>>> import numpy as np
>>> np.set_printoptions(precision=3, suppress=True, linewidth=120, floatmode="fixed")
>>> arr = np.loadtxt("test7.csv", delimiter=",")
>>> arr
array([[ -1.800,   0.000,   1.200,  -1.000],
       [  0.000,   0.300,  -0.100,   2.400],
       [  0.100,   0.700,  -1.000,   2.600],
       [  0.300,   1.000,   1.000,   0.400],
       [  1.800,   1.300,   0.800,   0.700],
       [  2.200,  -0.800,  -0.200,   1.800],
       [ -0.100,  -0.900,   0.100,   1.300],
       [ -0.600,  -0.200,   0.900,   1.300],
       [  0.700,  -1.200,  -1.200,  -0.700],
       [  0.500,   1.200,   0.700,  -0.300],
       [  1.000,   1.000,  -0.100,  -0.300],
       [  0.000,   0.200,  -0.200,   1.100],
       [  0.400,  -1.700,   0.400,   0.500],
       [ -0.600,  -0.700,  -0.300,   0.000],
       [ -0.100,   0.300,   0.800,  -0.900],
       [ -1.600,  -2.200,  -1.300,   1.600],
       [ -0.300,  -0.600,   0.300,   1.200],
       [  1.100,  -1.400,   0.400,   0.200],
       [  0.100,   0.900,  -0.300,  -0.100],
       [  1.000,   1.400,   2.500,  -0.900],
       [ -1.900,  -0.200,  -0.900,  -0.200],
       [  0.900,   1.400,   0.300,   1.400],
       [ -1.300,   0.600,  -0.800,  -1.300],
       [ -0.500,   2.200,   0.100,  -0.900],
       [ -0.400,  -0.800,   0.500,   0.700],
       [  0.300,   1.400,   1.000,   0.300],
       [  0.900,   0.000,  -1.000,  -0.900],
       [ 14.000, -30.000, -26.000,   4.000],
       [  1.300,  -0.600,   1.500,  -2.000],
       [  1.000,  -0.900,   0.800,   1.100],
       [  0.300,  -1.300,  -1.800,   1.400],
       [  0.600,   0.100,  -0.500,  -0.300],
       [ -1.300,  -0.200,   1.200,   1.100]])
>>> # row 27 is much longer than the rest
>>> z = arr[:, 3] > np.median(arr[:, 3])
>>> u = arr[z].mean(axis=0) - arr[~z].mean(axis=0)
>>> ((arr - arr.mean(axis=0)) @ u > 0).astype(int)
array([0, 0, 1, 0, 0, 1, 0, 0, 0, 0, 0, 0, 1, 0, 0, 1, 0, 0, 0, 0, 0, 0, 0, 0, 0, 0, 0, 1, 0, 0, 1, 0, 0])
>>> round((((arr - arr.mean(axis=0)) @ u > 0) == z).mean(), 3)
np.float64(0.697)
>>> np.argsort(-np.abs(u).round(6), kind="stable")
array([1, 3, 2, 0])
>>> Ac = arr - arr.mean(axis=0)
>>> left, sig, vt = np.linalg.svd(Ac, full_matrices=False)
>>> sig
array([42.124,  6.213,  5.838,  4.499])
>>> np.round(Ac.mean(axis=0), 3) + 0
array([0.000, 0.000, 0.000, 0.000])
>>> np.linalg.matrix_rank(Ac)
np.int64(4)
>>> W2 = arr[[1, 3]].astype(float)
>>> for _ in range(3):
...     z = np.linalg.norm(arr[:, None] - W2, axis=-1).argmin(axis=1)
...     W2 = np.array([arr[z == j].mean(axis=0) for j in range(2)])
... 
>>> z
array([1, 1, 1, 1, 1, 1, 1, 1, 1, 1, 1, 1, 1, 1, 1, 1, 1, 1, 1, 1, 1, 1, 1, 1, 1, 1, 1, 0, 1, 1, 1, 1, 1])
>>> W2[1] - W2[0]
array([-13.875,  30.009,  26.150,  -3.647])
>>> W2
array([[ 14.000, -30.000, -26.000,   4.000],
       [  0.125,   0.009,   0.150,   0.353]])
>>> np.bincount(z)
array([ 1, 32])
>>> x = np.array([0, 2, 3, 5])
>>> (arr @ x).argmax()
np.int64(1)
>>> np.round(arr @ np.ones(4), 3) + 0
array([ -1.600,   2.600,   2.400,   2.700,   4.600,   3.000,   0.400,   1.400,  -2.400,   2.100,   1.600,   1.100,
        -0.400,  -1.600,   0.100,  -3.500,   0.600,   0.300,   0.600,   4.000,  -3.200,   4.000,  -2.800,   0.900,
         0.000,   3.000,  -1.000, -38.000,   0.200,   2.000,  -1.400,  -0.100,   0.800])
>>> arr * x
array([[ -0.000,   0.000,   3.600,  -5.000],
       [  0.000,   0.600,  -0.300,  12.000],
       [  0.000,   1.400,  -3.000,  13.000],
       [  0.000,   2.000,   3.000,   2.000],
       [  0.000,   2.600,   2.400,   3.500],
       [  0.000,  -1.600,  -0.600,   9.000],
       [ -0.000,  -1.800,   0.300,   6.500],
       [ -0.000,  -0.400,   2.700,   6.500],
       [  0.000,  -2.400,  -3.600,  -3.500],
       [  0.000,   2.400,   2.100,  -1.500],
       [  0.000,   2.000,  -0.300,  -1.500],
       [  0.000,   0.400,  -0.600,   5.500],
       [  0.000,  -3.400,   1.200,   2.500],
       [ -0.000,  -1.400,  -0.900,   0.000],
       [ -0.000,   0.600,   2.400,  -4.500],
       [ -0.000,  -4.400,  -3.900,   8.000],
       [ -0.000,  -1.200,   0.900,   6.000],
       [  0.000,  -2.800,   1.200,   1.000],
       [  0.000,   1.800,  -0.900,  -0.500],
       [  0.000,   2.800,   7.500,  -4.500],
       [ -0.000,  -0.400,  -2.700,  -1.000],
       [  0.000,   2.800,   0.900,   7.000],
       [ -0.000,   1.200,  -2.400,  -6.500],
       [ -0.000,   4.400,   0.300,  -4.500],
       [ -0.000,  -1.600,   1.500,   3.500],
       [  0.000,   2.800,   3.000,   1.500],
       [  0.000,   0.000,  -3.000,  -4.500],
       [  0.000, -60.000, -78.000,  20.000],
       [  0.000,  -1.200,   4.500, -10.000],
       [  0.000,  -1.800,   2.400,   5.500],
       [  0.000,  -2.600,  -5.400,   7.000],
       [  0.000,   0.200,  -1.500,  -1.500],
       [ -0.000,  -0.400,   3.600,   5.500]])
>>> proj = arr @ np.linalg.solve(arr.T @ arr, arr.T)
>>> np.linalg.matrix_rank(np.eye(33) - proj)
np.int64(29)
>>> mat = np.load("a.npy")
>>> mat
array([[-0.204, -0.661, -0.093,  0.589,  0.375, -0.076],
       [ 0.449, -0.041, -0.440, -0.308,  0.449,  0.330],
       [-0.122,  0.404, -0.187, -0.006,  0.674, -0.414],
       [-0.571,  0.375,  0.314,  0.082,  0.266,  0.484],
       [-0.489, -0.246, -0.096, -0.579, -0.044, -0.469],
       [ 0.204,  0.415, -0.042,  0.428, -0.156, -0.472],
       [ 0.367, -0.158,  0.808, -0.180,  0.327, -0.193]])
>>> # keeps lengths
>>> G = mat.T @ mat
>>> np.allclose(G, G.T)
True
>>> np.linalg.matrix_rank(G)
np.int64(6)
>>> np.diag(G)
array([1.000, 1.000, 1.000, 1.000, 1.000, 1.000])
>>> np.linalg.svd(mat, compute_uv=False)
array([1.000, 1.000, 1.000, 1.000, 1.000, 1.000])
>>> mat[:, 6]
Traceback (most recent call last):
  File "<python-input-35>", line 1, in <module>
    mat[:, 6]
    ~~~^^^^^^
IndexError: index 6 is out of bounds for axis 1 with size 6
>>> mat[7]
Traceback (most recent call last):
  File "<python-input-36>", line 1, in <module>
    mat[7]
    ~~~^^^
IndexError: index 7 is out of bounds for axis 0 with size 7
>>> K = np.loadtxt("data.csv", delimiter=",")
>>> K
array([[ 0.500,  0.200,  0.700, -1.800, -0.600],
       [-0.600,  0.400, -1.200,  0.900, -1.100],
       [-0.900, -0.700,  1.300,  0.600, -0.300],
       [ 0.500,  1.500, -0.700,  0.700,  0.000],
       [ 0.700,  0.200, -2.500, -2.000,  0.000],
       [ 0.100,  0.800, -0.100, -1.000, -0.700]])
>>> Y = K / np.linalg.norm(K, axis=1, keepdims=True)
>>> G = Y @ Y.T
>>> np.argwhere(np.triu(np.abs(G) > 0.95, 1))
array([], shape=(0, 2), dtype=int64)
>>> (G - 2 * np.eye(6)).round(6).argmax(axis=1)
array([5, 3, 1, 1, 5, 0])
>>> X = np.maximum(np.array([[1, 2, 2],
...     [1, 2, 0],
...     [1, 2, 1],
...     [0, 0, 1],
...     [0, 1, 2],
...     [0, 1, 0],
...     [1, 1, 0],
...     [1, 1, 2],
...     [1, 0, 0],
...     [1, 0, 1],
...     [2, 0, 1],
...     [0, 1, 2],
...     [2, 0, 1],
...     [0, 1, 0],
...     [0, 2, 2],
...     [2, 0, 0],
...     [1, 2, 0],
...     [0, 2, 0],
...     [1, 0, 1],
...     [2, 0, 1],
...     [1, 1, 0],
...     [2, 2, 1],
...     [1, 2, 1],
...     [0, 2, 0],
...     [2, 2, 2],
...     [2, 2, 0],
...     [1, 0, 2],
...     [2, 2, 0],
...     [0, 0, 2],
...     [0, 1, 2],
...     [0, 2, 0],
...     [1, 1, 1],
...     [0, 2, 0],
...     [0, 2, 1]]) @ np.array([[0, 2, 0, 2, 1, 1, 1], [2, 1, 0, 0, 1, 0, 2], [0, 2, 1, 0, 2, 0, 0]]) + np.array([3, 1, -1, 1, 1, 1, 2]), 0)
>>> X
array([[ 7,  9,  1,  3,  8,  2,  7],
       [ 7,  5,  0,  3,  4,  2,  7],
       [ 7,  7,  0,  3,  6,  2,  7],
       [ 3,  3,  0,  1,  3,  1,  2],
       [ 5,  6,  1,  1,  6,  1,  4],
       [ 5,  2,  0,  1,  2,  1,  4],
       [ 5,  4,  0,  3,  3,  2,  5],
       [ 5,  8,  1,  3,  7,  2,  5],
       [ 3,  3,  0,  3,  2,  2,  3],
       [ 3,  5,  0,  3,  4,  2,  3],
       [ 3,  7,  0,  5,  5,  3,  4],
       [ 5,  6,  1,  1,  6,  1,  4],
       [ 3,  7,  0,  5,  5,  3,  4],
       [ 5,  2,  0,  1,  2,  1,  4],
       [ 7,  7,  1,  1,  7,  1,  6],
       [ 3,  5,  0,  5,  3,  3,  4],
       [ 7,  5,  0,  3,  4,  2,  7],
       [ 7,  3,  0,  1,  3,  1,  6],
       [ 3,  5,  0,  3,  4,  2,  3],
       [ 3,  7,  0,  5,  5,  3,  4],
       [ 5,  4,  0,  3,  3,  2,  5],
       [ 7,  9,  0,  5,  7,  3,  8],
       [ 7,  7,  0,  3,  6,  2,  7],
       [ 7,  3,  0,  1,  3,  1,  6],
       [ 7, 11,  1,  5,  9,  3,  8],
       [ 7,  7,  0,  5,  5,  3,  8],
       [ 3,  7,  1,  3,  6,  2,  3],
       [ 7,  7,  0,  5,  5,  3,  8],
       [ 3,  5,  1,  1,  5,  1,  2],
       [ 5,  6,  1,  1,  6,  1,  4],
       [ 7,  3,  0,  1,  3,  1,  6],
       [ 5,  6,  0,  3,  5,  2,  5],
       [ 7,  3,  0,  1,  3,  1,  6],
       [ 7,  5,  0,  1,  5,  1,  6]])
>>> # rows 4 and 11 are equal
>>> d = np.linalg.norm(X[:, None] - X[None], axis=-1)
>>> d.shape
(34, 34)
>>> d.mean(axis=1).argmax()
np.int64(24)
>>> np.unravel_index(d.round(6).argmax(), d.shape)
(np.int64(3), np.int64(24))
>>> d[:5, :5]
array([[ 0.000,  5.745,  3.000, 10.392,  5.568],
       [ 5.745,  0.000,  2.828,  7.141,  4.899],
       [ 3.000,  2.828,  0.000,  8.426,  4.472],
       [10.392,  7.141,  8.426,  0.000,  5.196],
       [ 5.568,  4.899,  4.472,  5.196,  0.000]])
>>> E = np.loadtxt("run18.csv", delimiter=",")
>>> E
array([[ 0.000,  0.000,  0.000],
       [-1.000,  2.000,  1.000],
       [ 0.000,  0.000,  0.000],
       [ 0.000,  0.000,  0.000],
       [ 0.000,  0.000,  0.000],
       [ 0.000,  0.000,  0.000],
       [ 0.000,  0.000,  0.000],
       [ 0.000,  0.000,  0.000],
       [-2.000, -3.000, -3.000],
       [ 0.000,  0.000,  0.000],
       [ 0.000,  0.000,  0.000],
       [-1.000,  2.000,  1.000],
       [ 0.000,  0.000,  0.000],
       [ 0.000,  0.000,  0.000],
       [-2.000, -3.000, -3.000],
       [ 0.000,  0.000,  0.000],
       [ 0.000,  0.000,  0.000],
       [-1.000,  2.000,  1.000],
       [-2.000, -3.000, -3.000],
       [ 2.000,  3.000,  0.000],
       [ 0.000,  0.000,  0.000],
       [ 0.000,  0.000,  0.000],
       [ 2.000,  3.000,  0.000],
       [ 0.000,  0.000,  0.000],
       [ 0.000,  0.000,  0.000],
       [ 0.000,  0.000,  0.000],
       [ 0.000,  0.000,  0.000],
       [ 0.000,  0.000, -3.000],
       [ 0.000,  0.000,  0.000],
       [-2.000, -3.000, -3.000],
       [ 0.000,  0.000, -3.000],
       [ 0.000,  0.000,  0.000],
       [-3.000, -1.000, -2.000],
       [ 0.000,  0.000,  0.000],
       [ 0.000,  0.000,  0.000]])
>>> # rows 0 and 2 are equal
>>> x = np.array([1, 3, -1])
>>> y = E @ x
>>> np.round(np.linalg.pinv(E) @ E, 3) + 0
array([[1.000, 0.000, 0.000],
       [0.000, 1.000, 0.000],
       [0.000, 0.000, 1.000]])
>>> rng = np.random.default_rng(4108)
>>> y = y + 0.05 * rng.normal(size=35)
>>> y
array([-0.007,  3.974, -0.011,  0.047, -0.002,  0.049,  0.038, -0.041, -8.045, -0.022, -0.033,  3.985,  0.068, -0.113,
       -7.969,  0.024, -0.048,  3.978, -7.986, 10.946, -0.017, -0.051, 11.000, -0.053, -0.011, -0.019, -0.033,  3.086,
       -0.033, -8.006,  3.079, -0.035, -3.907, -0.004, -0.010])
>>> c, *_ = np.linalg.lstsq(E, y)
>>> c
array([ 0.997,  3.006, -1.015])
>>> np.round(E.T @ (y - E @ c), 3) + 0
array([0.000, 0.000, 0.000])
>>> d = np.linalg.norm(E[:, None] - E[None], axis=-1)
>>> np.unravel_index(d.round(6).argmax(), d.shape)
(np.int64(8), np.int64(19))
>>> d.mean(axis=1).argmax()
np.int64(8)
>>> np.linalg.norm(E - E.mean(axis=0), axis=1)
array([0.564, 2.614, 0.564, 0.564, 0.564, 0.564, 0.564, 0.564, 4.253, 0.564, 0.564, 2.614, 0.564, 0.564, 4.253, 0.564,
       0.564, 2.614, 4.253, 3.825, 0.564, 0.564, 3.825, 0.564, 0.564, 0.564, 0.564, 2.531, 0.564, 4.253, 2.531, 0.564,
       3.256, 0.564, 0.564])
>>> d.shape
(35, 35)
>>> (d + 1e9 * np.eye(35)).round(6).argmin(axis=1)
array([ 2, 11,  0,  0,  0,  0,  0,  0, 14,  0,  0,  1,  0,  0,  8,  0,  0,  1,  8, 22,  0,  0, 19,  0,  0,  0,  0, 30,
        0,  8, 27,  0,  8,  0,  0])
>>> d[:5, :5]
array([[0.000, 2.449, 0.000, 0.000, 0.000],
       [2.449, 0.000, 2.449, 2.449, 2.449],
       [0.000, 2.449, 0.000, 0.000, 0.000],
       [0.000, 2.449, 0.000, 0.000, 0.000],
       [0.000, 2.449, 0.000, 0.000, 0.000]])
>>> np.flatnonzero(d[8] < d.mean() / 2)
array([ 8, 14, 18, 29])
>>> np.linalg.norm(E, axis=1)
array([0.000, 2.449, 0.000, 0.000, 0.000, 0.000, 0.000, 0.000, 4.690, 0.000, 0.000, 2.449, 0.000, 0.000, 4.690, 0.000,
       0.000, 2.449, 4.690, 3.606, 0.000, 0.000, 3.606, 0.000, 0.000, 0.000, 0.000, 3.000, 0.000, 4.690, 3.000, 0.000,
       3.742, 0.000, 0.000])
>>> d[8]
array([4.690, 6.481, 4.690, 4.690, 4.690, 4.690, 4.690, 4.690, 0.000, 4.690, 4.690, 6.481, 4.690, 4.690, 0.000, 4.690,
       4.690, 6.481, 0.000, 7.810, 4.690, 4.690, 7.810, 4.690, 4.690, 4.690, 4.690, 3.606, 4.690, 0.000, 3.606, 4.690,
       2.449, 4.690, 4.690])
